% ipython --no-banner

In [1]: import numpy as np

In [2]: np.set_printoptions(precision=2, suppress=True, linewidth=140, legacy="1.25")

In [3]: rd = lambda a: np.round(a, 2) + 0

In [4]: W0 = np.load("layer13.npy")

In [5]: W0
Out[5]: 
array([[ 0,  0, -2, -5],
       [ 0,  0,  0,  0],
       [ 2,  0,  0,  1],
       [ 5,  0, -1,  0]])

In [6]: Uu, sigma, VT = np.linalg.svd(W0)

In [7]: V = VT[:(sigma > 1e-8).sum()]

In [8]: rng = np.random.default_rng(9)

In [9]: x0 = W0[0] + 4 * W0[3] + rng.integers(2) * np.eye(4)[1]

In [10]: x0
Out[10]: array([20.,  0., -6., -5.])

In [11]: rd(V.T @ V)
Out[11]: 
array([[ 0.97,  0.  , -0.17,  0.07],
       [ 0.  ,  0.  ,  0.  ,  0.  ],
       [-0.17,  0.  ,  0.17,  0.33],
       [ 0.07,  0.  ,  0.33,  0.87]])

In [12]: rd(np.diag(V.T @ V))
Out[12]: array([0.97, 0.  , 0.17, 0.87])

In [13]: np.allclose(V.T @ V @ x0, x0)
Out[13]: True

In [14]: rd(np.linalg.norm(x0 - V.T @ V @ x0))
Out[14]: 0.0

In [15]: B = W0 + rng.integers(-2, 3, (4, 2)) @ rng.integers(-2, 3, (2, 4))

In [16]: B
Out[16]: 
array([[ 6,  6,  6, -5],
       [-5, -4, -6,  2],
       [ 5,  3,  4,  1],
       [ 8,  3,  3,  0]])

In [17]: np.abs(B - W0).sum(axis=1)
Out[17]: array([20, 17, 10, 10])

In [18]: np.linalg.matrix_rank(B - W0, tol=1e-8)
Out[18]: 2

In [19]: np.argsort(-np.linalg.norm(W0, axis=0).round(6), kind="stable")[:3]
Out[19]: array([0, 3, 2])

In [20]: np.linalg.lstsq(W0[:-1].T, W0[-1])[2]
Out[20]: 2

In [21]: np.allclose(W0[:-1].T @ np.linalg.lstsq(W0[:-1].T, W0[-1])[0], W0[-1])
Out[21]: True

In [22]: np.abs(np.diag(np.linalg.qr(W0)[1])) > 1e-9
Out[22]: array([ True, False,  True, False])

In [23]: np.linalg.inv(W0)
LinAlgError: Singular matrix


In [24]: w1 = np.array([[-4, -6, -8, 8], [0, 9, -2, 4], [-4, 5, 7, -8], [1, 2, -5, 1]])

In [25]: b = np.array([0, 2, 1, 3])

In [26]: act = np.maximum(W0 @ w1 + b, 0)

In [27]: (act > 0).mean(axis=0)
Out[27]: array([0.25, 0.25, 0.5 , 1.  ])

In [28]: basis = np.array([[-3, 3], [-8, 2], [-8, 0], [-2, -1]])

In [29]: w1 @ basis
Out[29]: 
array([[108, -32],
       [-64,  14],
       [-68,   6],
       [ 19,   6]])

In [30]: act @ basis
Out[30]: 
array([[-133,   -5],
       [ -30,    1],
       [ -40,  -20],
       [-102,  -51]])

In [31]: X = np.load("case1.npy")

In [32]: rd(X)
Out[32]: 
array([[ 0.09,  0.18,  0.02, -0.13,  0.05,  0.02, -0.17],
       [ 0.18,  0.36,  0.04, -0.26,  0.1 ,  0.04, -0.34],
       [ 0.02,  0.04,  0.  , -0.03,  0.01,  0.  , -0.04],
       [-0.13, -0.26, -0.03,  0.19, -0.07, -0.03,  0.25],
       [ 0.05,  0.1 ,  0.01, -0.07,  0.03,  0.01, -0.09],
       [ 0.02,  0.04,  0.  , -0.03,  0.01,  0.  , -0.04],
       [-0.17, -0.34, -0.04,  0.25, -0.09, -0.04,  0.32]])

In [33]: evals, V = np.linalg.eigh(X)

In [34]: (evals > 1e-8).sum(), (evals < -1e-8).sum()
Out[34]: (1, 0)

In [35]: np.unique(evals.round(6) + 0, return_counts=True)[1]
Out[35]: array([6, 1])

In [36]: rd(evals.sum()), rd(np.trace(X))
Out[36]: (1.0, 1.0)

In [37]: rd(V.T @ X @ V)
Out[37]: 
array([[0., 0., 0., 0., 0., 0., 0.],
       [0., 0., 0., 0., 0., 0., 0.],
       [0., 0., 0., 0., 0., 0., 0.],
       [0., 0., 0., 0., 0., 0., 0.],
       [0., 0., 0., 0., 0., 0., 0.],
       [0., 0., 0., 0., 0., 0., 0.],
       [0., 0., 0., 0., 0., 0., 1.]])
